>>> import numpy as np
>>> np.set_printoptions(precision=2, suppress=True, linewidth=160, legacy="1.25")
>>> feats = np.loadtxt("test7.csv", delimiter=",")
>>> feats
array([[ 0.4 ,  1.7 , -0.5 , -0.6 , -0.3 , -1.83, -1.6 ,  0.6 ],
       [ 0.7 ,  0.7 , -0.6 ,  0.9 , -0.1 , -0.58,  0.  ,  1.  ],
       [-0.4 , -1.2 ,  0.1 , -0.4 ,  0.9 ,  1.22,  0.4 , -0.8 ],
       [ 0.7 ,  0.4 , -0.3 , -0.5 , -1.  , -0.5 ,  0.4 ,  0.1 ],
       [-1.6 ,  0.8 ,  0.6 ,  0.6 , -0.5 , -0.86, -0.8 , -2.1 ],
       [-0.1 ,  1.5 ,  0.3 ,  0.3 ,  0.6 , -1.62, -0.6 ,  1.  ],
       [-1.5 , -0.2 ,  0.6 ,  0.7 , -1.8 ,  0.14, -2.5 , -0.7 ],
       [ 0.4 ,  0.1 ,  0.2 ,  0.2 ,  0.6 , -0.14,  1.2 , -0.3 ],
       [-0.7 ,  0.4 ,  0.1 ,  0.7 ,  0.3 , -0.61, -0.4 , -0.5 ],
       [ 2.4 , -0.1 ,  1.4 ,  0.1 , -0.8 ,  0.06,  1.3 , -0.4 ],
       [ 0.2 ,  0.6 ,  0.3 , -1.6 , -0.1 , -0.63, -1.4 , -0.4 ],
       [-1.1 ,  0.  ,  0.3 ,  0.1 , -1.4 ,  0.21,  1.8 , -0.2 ],
       [ 0.5 , -1.3 ,  0.2 ,  0.5 ,  1.3 ,  1.41, -0.7 ,  0.  ],
       [ 0.5 ,  0.3 , -0.3 ,  1.1 ,  1.4 , -0.37, -0.1 , -1.2 ],
       [ 0.8 ,  0.4 , -0.3 ,  0.8 , -1.4 , -0.46,  0.  ,  0.6 ],
       [-1.8 , -0.4 ,  1.1 ,  1.3 , -1.1 ,  0.26, -0.3 ,  1.5 ],
       [ 1.2 ,  1.2 ,  0.5 ,  0.6 , -0.4 , -1.16, -0.7 ,  0.5 ],
       [ 0.7 ,  0.5 , -0.2 ,  0.7 ,  1.1 , -0.44, -0.8 , -0.6 ],
       [ 0.3 , -0.1 , -1.6 , -0.1 ,  0.4 ,  0.04,  1.3 , -0.5 ],
       [ 0.4 ,  0.5 , -1.2 ,  1.7 ,  0.1 , -0.62, -1.5 ,  1.5 ],
       [-2.2 , -1.  ,  0.8 ,  1.5 ,  1.8 ,  1.09,  0.2 , -0.8 ],
       [-0.5 , -0.8 , -0.1 , -1.3 ,  1.3 ,  0.96,  0.8 , -0.4 ]])
>>> C2 = np.cov(feats, rowvar=False)
>>> np.argwhere(np.triu(np.abs(np.corrcoef(feats.T)) > 0.8, 1))
array([[1, 5]])
>>> np.round(np.linalg.eigvalsh(C2)[::-1], 2) + 0
array([2.12, 1.48, 1.  , 0.8 , 0.53, 0.47, 0.32, 0.  ])
>>> np.round(np.corrcoef(feats[:, 2], feats[:, 5])[0, 1], 2)
0.21
>>> C2.shape
(8, 8)
>>> np.median(feats, axis=0)
array([ 0.35,  0.35,  0.15,  0.55,  0.  , -0.41, -0.2 , -0.35])
>>> dist = np.linalg.norm(feats[:, None] - feats[None], axis=-1)
>>> dist.mean(axis=1).argmax()
20
>>> dist[:5, :5]
array([[0.  , 2.77, 5.11, 2.89, 4.05],
       [2.77, 0.  , 3.83, 1.98, 4.16],
       [5.11, 3.83, 0.  , 3.36, 4.01],
       [2.89, 1.98, 3.36, 0.  , 3.76],
       [4.05, 4.16, 4.01, 3.76, 0.  ]])
>>> dist[4].round(6).argsort(kind="stable")[:4]
array([ 4,  8,  6, 13])
>>> M2 = np.array([[2, -2],
...     [1, 1],
...     [-1, -1],
...     [0, -1],
...     [-1, 0],
...     [1, -1],
...     [-2, 1],
...     [-2, -1]])
>>> np.einsum("ij->j", feats)
array([-0.7 ,  4.  ,  1.4 ,  7.3 ,  0.9 , -4.43, -4.  , -2.1 ])
>>> W2 = feats[[10, 9]].astype(float)
>>> for _ in range(6):
...     lab = np.linalg.norm(feats[:, None] - W2, axis=-1).argmin(axis=1)
...     W2 = np.array([feats[lab == j].mean(axis=0) for j in range(2)])
... 
>>> lab
array([0, 0, 0, 1, 0, 0, 0, 1, 0, 1, 0, 1, 0, 0, 1, 0, 0, 0, 1, 0, 0, 0])
>>> np.abs(W2[1] - W2[0]).argmax()
6
>>> T = feats.reshape(22, 2, -1)
>>> np.swapaxes(T, 1, 2)[16]
array([[ 1.2 , -0.4 ],
       [ 1.2 , -1.16],
       [ 0.5 , -0.7 ],
       [ 0.6 ,  0.5 ]])
>>> T[:, 0]
array([[ 0.4,  1.7, -0.5, -0.6],
       [ 0.7,  0.7, -0.6,  0.9],
       [-0.4, -1.2,  0.1, -0.4],
       [ 0.7,  0.4, -0.3, -0.5],
       [-1.6,  0.8,  0.6,  0.6],
       [-0.1,  1.5,  0.3,  0.3],
       [-1.5, -0.2,  0.6,  0.7],
       [ 0.4,  0.1,  0.2,  0.2],
       [-0.7,  0.4,  0.1,  0.7],
       [ 2.4, -0.1,  1.4,  0.1],
       [ 0.2,  0.6,  0.3, -1.6],
       [-1.1,  0. ,  0.3,  0.1],
       [ 0.5, -1.3,  0.2,  0.5],
       [ 0.5,  0.3, -0.3,  1.1],
       [ 0.8,  0.4, -0.3,  0.8],
       [-1.8, -0.4,  1.1,  1.3],
       [ 1.2,  1.2,  0.5,  0.6],
       [ 0.7,  0.5, -0.2,  0.7],
       [ 0.3, -0.1, -1.6, -0.1],
       [ 0.4,  0.5, -1.2,  1.7],
       [-2.2, -1. ,  0.8,  1.5],
       [-0.5, -0.8, -0.1, -1.3]])
>>> mat = np.loadtxt("x.csv", delimiter=",")
>>> mat
array([[ 0. , -0.2,  0.6,  0.9, -0.7],
       [-0.7,  0.2, -0.7,  0.3, -0.2],
       [-0.8,  1.5, -0.6,  0.2, -0.4],
       [-2.3, -2. ,  0.1,  1.2,  1.1],
       [ 0.7,  1. ,  0.4, -1.9, -1.8],
       [-1.4, -0.1,  1. , -0.1, -2.3],
       [ 1.1,  1.6, -1.5, -1.2, -0.3],
       [-0.9, -0.3,  2.1,  1.3,  0.2],
       [-0.3,  1.8,  0.3, -0.7,  0.5],
       [ 0.2, -1.2, -0.6,  2.1, -1.3],
       [-1.5, -1.5, -1.2,  0.1, -0.6],
       [ 0.9,  1.1, -1. ,  0.4,  0. ],
       [-1. , -0.2,  0.2, -0.6,  0.1],
       [-0.5, -1.1,  0. , -0.6, -0.9],
       [ 0.2,  0.4,  0.1,  0.2,  1.1],
       [-0.8, -0.1, -0.3,  0.3,  2.3],
       [ 0.1, -0.3, -1. , -2.1,  0.4],
       [ 0.4,  0.4,  0.3, -1.3,  0.4],
       [ 0.8,  0.8, -0.2, -0.1,  1.1],
       [-0.3,  0.8, -0.1, -1.4,  0.3],
       [-0.2, -1.5, -1.3, -1.3,  0.8],
       [-0.7, -0.1,  0. ,  0.1,  0.1],
       [ 6. ,  3.9, -1.5,  0.3, -2.4],
       [-1.3, -0.8,  0.1,  0. ,  1.2],
       [ 1.9,  0.2, -0.1,  0.4,  0.3]])
>>> dist = np.linalg.norm(mat[:, None] - mat[None], axis=-1)
>>> dist.shape
(25, 25)
>>> (dist + 1e9 * np.eye(25)).round(6).argmin(axis=1)
array([21, 21,  1, 23, 17, 13, 11,  0, 19,  0, 13, 18, 21, 12, 18, 23, 20, 19, 14, 17, 16, 12,  6, 12, 18])
>>> np.unravel_index(dist.round(6).argmax(), dist.shape)
(3, 22)
>>> np.flatnonzero(dist[13] < dist.mean() / 2)
array([12, 13, 21])
>>> lab = mat[:, 0] > np.median(mat[:, 0])
>>> r0 = mat[lab].mean(axis=0) - mat[~lab].mean(axis=0)
>>> ((mat - mat.mean(axis=0)) @ r0 > 0).astype(int)
array([0, 0, 0, 0, 1, 0, 1, 0, 1, 0, 0, 1, 0, 0, 0, 0, 1, 1, 1, 1, 0, 0, 1, 0, 1])
>>> lab.astype(int)
array([1, 0, 0, 0, 1, 0, 1, 0, 0, 1, 0, 1, 0, 0, 1, 0, 1, 1, 1, 0, 1, 0, 1, 0, 1])
>>> m1 = np.load("arr.npy")
>>> m1
array([[ 1, -1,  1, -1,  1, -1,  1, -1],
       [ 1,  1,  1,  1, -1, -1, -1, -1],
       [ 1, -1, -1,  1,  1, -1, -1,  1],
       [ 1,  1, -1, -1, -1, -1,  1,  1],
       [ 1, -1, -1,  1, -1,  1,  1, -1],
       [ 1,  1, -1, -1,  1,  1, -1, -1],
       [ 1,  1,  1,  1,  1,  1,  1,  1]])
>>> def softmax(z):
...     e = np.exp(z - z.max(axis=-1, keepdims=True))
...     return e / e.sum(axis=-1, keepdims=True)
... 
>>> softmax(m1).sum(axis=1)
array([1., 1., 1., 1., 1., 1., 1.])
>>> softmax(m1[4])
array([0.22, 0.03, 0.03, 0.22, 0.03, 0.22, 0.22, 0.03])
>>> S = m1 @ m1.T / np.sqrt(8)
>>> softmax(S).round(6).argmax(axis=1)
array([0, 1, 2, 3, 4, 5, 6])
>>> softmax(S)
array([[0.74, 0.04, 0.04, 0.04, 0.04, 0.04, 0.04],
       [0.04, 0.74, 0.04, 0.04, 0.04, 0.04, 0.04],
       [0.04, 0.04, 0.74, 0.04, 0.04, 0.04, 0.04],
       [0.04, 0.04, 0.04, 0.74, 0.04, 0.04, 0.04],
       [0.04, 0.04, 0.04, 0.04, 0.74, 0.04, 0.04],
       [0.04, 0.04, 0.04, 0.04, 0.04, 0.74, 0.04],
       [0.04, 0.04, 0.04, 0.04, 0.04, 0.04, 0.74]])
>>> rng = np.random.default_rng(233324)
>>> J = rng.normal(size=(15, 4)) + 3 * np.array([2, 3, 3, -3])
>>> J
array([[  5.17,   8.7 ,   8.22,  -9.74],
       [  6.84,   9.94,   8.01,  -9.46],
       [  5.25,   9.35,   9.16,  -7.99],
       [  5.35,   8.17,  10.25, -10.03],
       [  7.35,   9.57,   8.19,  -7.51],
       [  6.55,   8.37,   7.31,  -7.93],
       [  6.76,   8.24,   9.7 ,  -8.13],
       [  5.92,  10.33,   7.74,  -9.56],
       [  4.82,   9.96,   8.95, -10.05],
       [  5.66,  10.44,   8.74,  -8.71],
       [  4.54,   9.7 ,   9.13,  -7.96],
       [  7.1 ,   9.02,   9.16,  -8.61],
       [  6.97,  10.45,   6.9 ,  -8.8 ],
       [  5.56,   7.65,   9.85,  -8.38],
       [  5.22,   8.39,   7.4 ,  -9.96]])
>>> Xs = J - J.mean(axis=0)
>>> V = np.linalg.svd(Xs)[2][:1]
>>> M2 = Xs - Xs @ V.T @ V
>>> np.round(np.linalg.norm(M2) / np.linalg.norm(Xs), 2)
0.76
>>> np.diag(V.T @ V)
array([0.2 , 0.28, 0.52, 0.01])
>>> np.linalg.norm(M2, axis=1).round(6).argmax()
14
>>> (Xs @ V.T).std(axis=0)
array([1.16])
>>> M2.std(axis=0)
array([0.71, 0.65, 0.48, 0.84])
